$ ipython --no-banner

In [1]: import numpy as np

In [2]: import numpy.linalg as la

In [3]: np.set_printoptions(precision=1, suppress=True, linewidth=140, sign=" ")

In [4]: m1 = np.array([[3.0, 0.0, 0.0, 0.0],
   ...:     [-5.0, -3.0, -1.0, -2.0],
   ...:     [3.0, 0.0, 0.0, 0.0],
   ...:     [7.0, 12.0, 5.0, 7.0]])

In [5]: np.argsort(-la.norm(m1, axis=0).round(6), kind="stable")[:3]
Out[5]: array([ 1,  0,  3])

In [6]: [round(float(x), 1) for x in la.svd(m1, compute_uv=False)[:3]]
Out[6]: [17.4, 4.6, 0.3]

In [7]: la.cond(m1) > 100
Out[7]: np.True_

In [8]: round(float(la.norm(m1, 2) / la.norm(m1)), 1)
Out[8]: 1.0

In [9]: feats = np.load("test2.npy")

In [10]: feats.round(1) + 0
Out[10]: 
array([[-0.3,  0. ,  0.4, -0.2,  0. ],
       [ 0.4, -0.1, -0.6, -0.2,  0.2],
       [-0.4,  0.4, -0.3,  0.7, -0.1],
       [ 0.3,  0.6,  0.1, -0.1, -0.1],
       [-0.5, -0.2, -0.5, -0.4, -0.3],
       [ 0.3, -0.7,  0. ,  0.5, -0.3],
       [-0.2, -0.2,  0.1,  0.1,  0.8],
       [ 0. , -0.2,  0.2, -0.3, -0.2],
       [ 0.2,  0.2,  0.2,  0. , -0.2]])

In [11]: t3 = np.stack([feats, 3 * feats, feats[::-1]])

In [12]: t3.shape
Out[12]: (3, 9, 5)

In [13]: la.matrix_rank(t3.reshape(3, -1))
Out[13]: np.int64(2)

In [14]: la.matrix_rank(t3)
Out[14]: array([ 5,  5,  5])

In [15]: Q, R = la.qr(feats)

In [16]: round(np.trace(Q @ Q.T), 1)
Out[16]: np.float64(5.0)

In [17]: np.abs(np.diag(R))
Out[17]: array([ 1.,  1.,  1.,  1.,  1.])

In [18]: R.round(1) + 0
Out[18]: 
array([[ 1.,  0.,  0.,  0.,  0.],
       [ 0.,  1.,  0.,  0.,  0.],
       [ 0.,  0.,  1.,  0.,  0.],
       [ 0.,  0.,  0.,  1.,  0.],
       [ 0.,  0.,  0.,  0.,  1.]])

In [19]: np.allclose(R.T @ R, feats.T @ feats)
Out[19]: True

In [20]: Q.round(1) + 0
Out[20]: 
array([[-0.3,  0. ,  0.4, -0.2,  0. ],
       [ 0.4, -0.1, -0.6, -0.2,  0.2],
       [-0.4,  0.4, -0.3,  0.7, -0.1],
       [ 0.3,  0.6,  0.1, -0.1, -0.1],
       [-0.5, -0.2, -0.5, -0.4, -0.3],
       [ 0.3, -0.7,  0. ,  0.5, -0.3],
       [-0.2, -0.2,  0.1,  0.1,  0.8],
       [ 0. , -0.2,  0.2, -0.3, -0.2],
       [ 0.2,  0.2,  0.2,  0. , -0.2]])

In [21]: round(float(abs(R[0, 0])), 1), round(la.norm(feats[:, 0]), 1)
Out[21]: (1.0, np.float64(1.0))

In [22]: hat = feats @ la.solve(feats.T @ feats, feats.T)

In [23]: np.allclose(hat @ hat, hat)
Out[23]: True

In [24]: np.round(hat @ feats[:, 4], 1) + 0
Out[24]: array([ 0. ,  0.2, -0.1, -0.1, -0.3, -0.3,  0.8, -0.2, -0.2])

In [25]: vec = np.array([-3, 0, 0, 2, -3])

In [26]: rhs = feats @ vec

In [27]: coef, lr = np.zeros(5), 1 / la.norm(feats, 2) ** 2

In [28]: for i in range(200):
    ...:     coef -= lr * feats.T @ (feats @ coef - rhs)
    ...:     if i % 50 == 0: print(i, round(la.norm(feats @ coef - rhs), 1))
    ...: 
0 0.0
50 0.0
100 0.0
150 0.0

In [29]: coef.round(1) + 0
Out[29]: array([-3.,  0.,  0.,  2., -3.])

In [30]: round(la.cond(feats), 1)
Out[30]: np.float64(1.0)

In [31]: X = np.loadtxt("block6.csv", delimiter=",")

In [32]: X
Out[32]: 
array([[ 1. ,  0.7,  0.5,  0.3,  0.2],
       [ 0.7,  1. ,  0.7,  0.5,  0.3],
       [ 0.5,  0.7,  1. ,  0.7,  0.5],
       [ 0.3,  0.5,  0.7,  1. ,  0.7],
       [ 0.2,  0.3,  0.5,  0.7,  1. ]])

In [33]: round(float(la.norm(feats[0], 1)), 1), round(la.norm(feats[0], np.inf), 1)
Out[33]: (1.0, np.float64(0.4))

In [34]: round(la.norm(feats) ** 2 / la.norm(feats, 2) ** 2, 1)
Out[34]: np.float64(5.0)

In [35]: round(float(feats[0] @ feats[6]), 1)
Out[35]: 0.1

In [36]: la.norm(feats, axis=1)
Out[36]: array([ 0.6,  0.8,  0.9,  0.7,  0.9,  0.9,  0.9,  0.4,  0.4])

In [37]: la.norm(feats, axis=0)
Out[37]: array([ 1.,  1.,  1.,  1.,  1.])

In [38]: np.round(la.norm(feats, 1), 1), round(la.norm(feats, np.inf), 1)
Out[38]: (np.float64(2.7), np.float64(1.9))

In [39]: ev, V = la.eigh(X)

In [40]: (ev > 1e-8).sum(), (ev < -1e-8).sum()
Out[40]: (np.int64(5), np.int64(0))

In [41]: V @ np.diag(ev) @ V.T
Out[41]: 
array([[ 1. ,  0.7,  0.5,  0.3,  0.2],
       [ 0.7,  1. ,  0.7,  0.5,  0.3],
       [ 0.5,  0.7,  1. ,  0.7,  0.5],
       [ 0.3,  0.5,  0.7,  1. ,  0.7],
       [ 0.2,  0.3,  0.5,  0.7,  1. ]])

In [42]: la.svd(X, compute_uv=False)
Out[42]: array([ 3.1,  1.1,  0.4,  0.2,  0.2])

In [43]: la.eigvalsh(X + 4 * np.eye(5))
Out[43]: array([ 4.2,  4.2,  4.4,  5.1,  7.1])

In [44]: np.round(V.T @ X @ V, 1) + 0
Out[44]: 
array([[ 0.2,  0. ,  0. ,  0. ,  0. ],
       [ 0. ,  0.2,  0. ,  0. ,  0. ],
       [ 0. ,  0. ,  0.4,  0. ,  0. ],
       [ 0. ,  0. ,  0. ,  1.1,  0. ],
       [ 0. ,  0. ,  0. ,  0. ,  3.1]])

In [45]: vec = np.array([2, 2, 0, 1, 0])

In [46]: rhs = X @ vec

In [47]: coef, lr = np.zeros(5), 1 / la.norm(X, 2) ** 2

In [48]: for i in range(3):
    ...:     coef -= lr * X.T @ (X @ coef - rhs)
    ...:     if i % 1 == 0: print(i, round(la.norm(X @ coef - rhs), 1))
    ...: 
0 1.5
1 1.3
2 1.2

In [49]: coef
Out[49]: array([ 1.2,  1.2,  1.1,  0.8,  0.6])

In [50]: ev, V = la.eigh(X)

In [51]: vec = np.array([6, 6, 3, 1, 5])

In [52]: np.round(vec @ X @ vec / (vec @ vec), 1), np.round(ev[0], 1), round(float(ev[-1]), 1)
Out[52]: (np.float64(2.5), np.float64(0.2), 3.1)

In [53]: la.eigvalsh(X[1:, 1:])
Out[53]: array([ 0.2,  0.3,  0.8,  2.7])

In [54]: vec @ X @ vec
Out[54]: np.float64(266.4)

In [55]: V * np.sqrt(ev) @ V.T
Out[55]: 
array([[ 0.9,  0.3,  0.2,  0.1,  0.1],
       [ 0.3,  0.9,  0.3,  0.2,  0.1],
       [ 0.2,  0.3,  0.8,  0.3,  0.2],
       [ 0.1,  0.2,  0.3,  0.9,  0.3],
       [ 0.1,  0.1,  0.2,  0.3,  0.9]])

In [56]: t3 = np.stack([X, 4 * X, X[::-1]])

In [57]: la.matrix_rank(t3.reshape(3, -1))
Out[57]: np.int64(2)

In [58]: J = np.load("run15.npy")

In [59]: J
Out[59]: 
array([[ 0,  0, -4,  5,  2],
       [ 0, -6,  1, -1,  4],
       [-4,  1, -4, -2,  0],
       [ 5, -1, -2,  4,  1],
       [ 2,  4,  0,  1, -6]])

In [60]: # equal to its transpose

In [61]: f = np.array([3, -2])

In [62]: np.convolve(J[2], f)
Out[62]: array([-12,  11, -14,   2,   4,   0])

In [63]: np.array([np.convolve(row, f, "same") for row in J])
Out[63]: 
array([[  0,   0, -12,  23,  -4],
       [  0, -18,  15,  -5,  14],
       [-12,  11, -14,   2,   4],
       [ 15, -13,  -4,  16,  -5],
       [  6,   8,  -8,   3, -20]])

In [64]: np.correlate(J[2], J[1], "full")
Out[64]: array([-16,   8, -21,  21,  -8,  22,  12,   0,   0])
